$ ipython --no-banner

In [1]: import numpy as np

In [2]: from numpy import linalg as LA

In [3]: np.set_printoptions(suppress=True, linewidth=120)

In [4]: A = np.loadtxt("x.csv", delimiter=",")

In [5]: A
Out[5]: 
array([[ 0., -1.],
       [-1.,  0.]])

In [6]: vec = np.array([5, 4])

In [7]: np.round(np.sort(np.abs(np.degrees(np.angle(LA.eigvals(A))))), 2)
Out[7]: array([  0., 180.])

In [8]: np.round(LA.norm(vec), 2), round(LA.norm(A @ vec), 2)
Out[8]: (np.float64(6.4), np.float64(6.4))

In [9]: np.round(LA.det(A), 2)
Out[9]: np.float64(-1.0)

In [10]: O, V = LA.qr(A[:, :1])[0], LA.qr(A[:, 1:])[0]

In [11]: s = LA.svd(O.T @ V, compute_uv=False)

In [12]: np.degrees(np.arccos(s.clip(0, 1)))
Out[12]: array([90.])

In [13]: J = np.load("run1.npy")

In [14]: J.round(2)
Out[14]: 
array([[0.17, 0.67, 0.17],
       [0.14, 0.14, 0.71],
       [0.  , 0.6 , 0.4 ]])

In [15]: np.round(J.sum(axis=1), 2)
Out[15]: array([1., 1., 1.])

In [16]: J @ np.ones(3)
Out[16]: array([1., 1., 1.])

In [17]: np.round(LA.matrix_power(J, 100), 2)
Out[17]: 
array([[0.07, 0.42, 0.51],
       [0.07, 0.42, 0.51],
       [0.07, 0.42, 0.51]])

In [18]: p = np.eye(3)[1]

In [19]: for _ in range(5):
    ...:     p = p @ J
    ...:     print(p.round(2))
    ...: 
[0.14 0.14 0.71]
[0.04 0.54 0.41]
[0.09 0.35 0.56]
[0.06 0.44 0.49]
[0.07 0.4  0.52]

In [20]: out = np.array([[2, -2, 3], [-3, -3, -2], [3, -3, -2]])

In [21]: np.round(np.einsum("ik,kj->ij", J, out), 2)
Out[21]: 
array([[-1.17, -2.83, -1.17],
       [ 2.  , -2.86, -1.29],
       [-0.6 , -3.  , -2.  ]])

In [22]: LA.matrix_rank(np.vstack([J, out.T]))
Out[22]: np.int64(3)

In [23]: np.round(np.einsum("ij->j", J), 2)
Out[23]: array([0.31, 1.41, 1.28])

In [24]: LA.matrix_rank(J @ out)
Out[24]: np.int64(3)

In [25]: out = LA.invert(J)
AttributeError: module 'numpy.linalg' has no attribute 'invert'


In [26]: out = np.inv(J)
AttributeError: module 'numpy' has no attribute 'inv'


In [27]: out = LA.inv(J)

In [28]: np.round(J @ out, 2) + 0
Out[28]: 
array([[1., 0., 0.],
       [0., 1., 0.],
       [0., 0., 1.]])

In [29]: np.round(LA.inv(out), 2) + 0
Out[29]: 
array([[0.17, 0.67, 0.17],
       [0.14, 0.14, 0.71],
       [0.  , 0.6 , 0.4 ]])

In [30]: (np.abs(out) > 1e-9).astype(int)
Out[30]: 
array([[1, 1, 1],
       [1, 1, 1],
       [1, 1, 1]])

In [31]: round(float(LA.det(J) * LA.det(out)), 2)
Out[31]: 1.0

In [32]: np.allclose(out, J.T)
Out[32]: False

In [33]: out.round(2)
Out[33]: 
array([[ 4.33,  1.94, -5.28],
       [ 0.67, -0.78,  1.11],
       [-1.  ,  1.17,  0.83]])

In [34]: data = np.loadtxt("case19.csv", delimiter=",")

In [35]: data
Out[35]: 
array([[0., 1., 1.],
       [1., 0., 0.],
       [1., 0., 0.]])

In [36]: round(LA.eigvalsh(data).min(), 2)
Out[36]: np.float64(-1.41)

In [37]: np.all(LA.eigvalsh(data) > 0)
Out[37]: np.False_

In [38]: [round(float(LA.det(data[:i, :i])), 2) + 0 for i in range(1, 4)]
Out[38]: [0.0, -1.0, 0.0]

In [39]: vals, V = LA.eigh(data)

In [40]: np.round(np.abs(V[:, -1]), 2)
Out[40]: array([0.71, 0.5 , 0.5 ])

In [41]: np.round(V.T @ V, 2) + 0
Out[41]: 
array([[1., 0., 0.],
       [0., 1., 0.],
       [0., 0., 1.]])

In [42]: vals.round(2)
Out[42]: array([-1.41,  0.  ,  1.41])

In [43]: np.unique(vals.round(6) + 0, return_counts=True)[1]
Out[43]: array([1, 1, 1])

In [44]: vals.sum(), np.trace(data)
Out[44]: (np.float64(0.0), np.float64(0.0))

In [45]: (vals > 1e-8).sum(), (vals < -1e-8).sum()
Out[45]: (np.int64(1), np.int64(1))

In [46]: O, _ = LA.qr(np.array([[-0.6, 1.1, -0.6], [-1.4, 0.9, 1.4], [-0.1, -0.8, 0.9]]))

In [47]: K = O[:, :3]

In [48]: K.round(2)
Out[48]: 
array([[-0.39,  0.57,  0.72],
       [-0.92, -0.19, -0.35],
       [-0.07, -0.8 ,  0.6 ]])

In [49]: W = np.array([[1, 2, 2, 3], [1, 0, 3, 2], [0, 2, 0, 1]])

In [50]: c = np.array([6, 1, 9, 3])

In [51]: act = np.maximum(K @ W + c, 0)

In [52]: act.round(2)
Out[52]: 
array([[6.18, 1.66, 9.92, 3.68],
       [4.9 , 0.  , 6.6 , 0.  ],
       [5.13, 2.06, 6.47, 1.8 ]])

In [53]: Z = np.array([[5, -3], [-1, -4], [4, 5], [-5, 3]])

In [54]: (act @ Z).round(6).argmax(axis=1)
Out[54]: array([0, 0, 0])
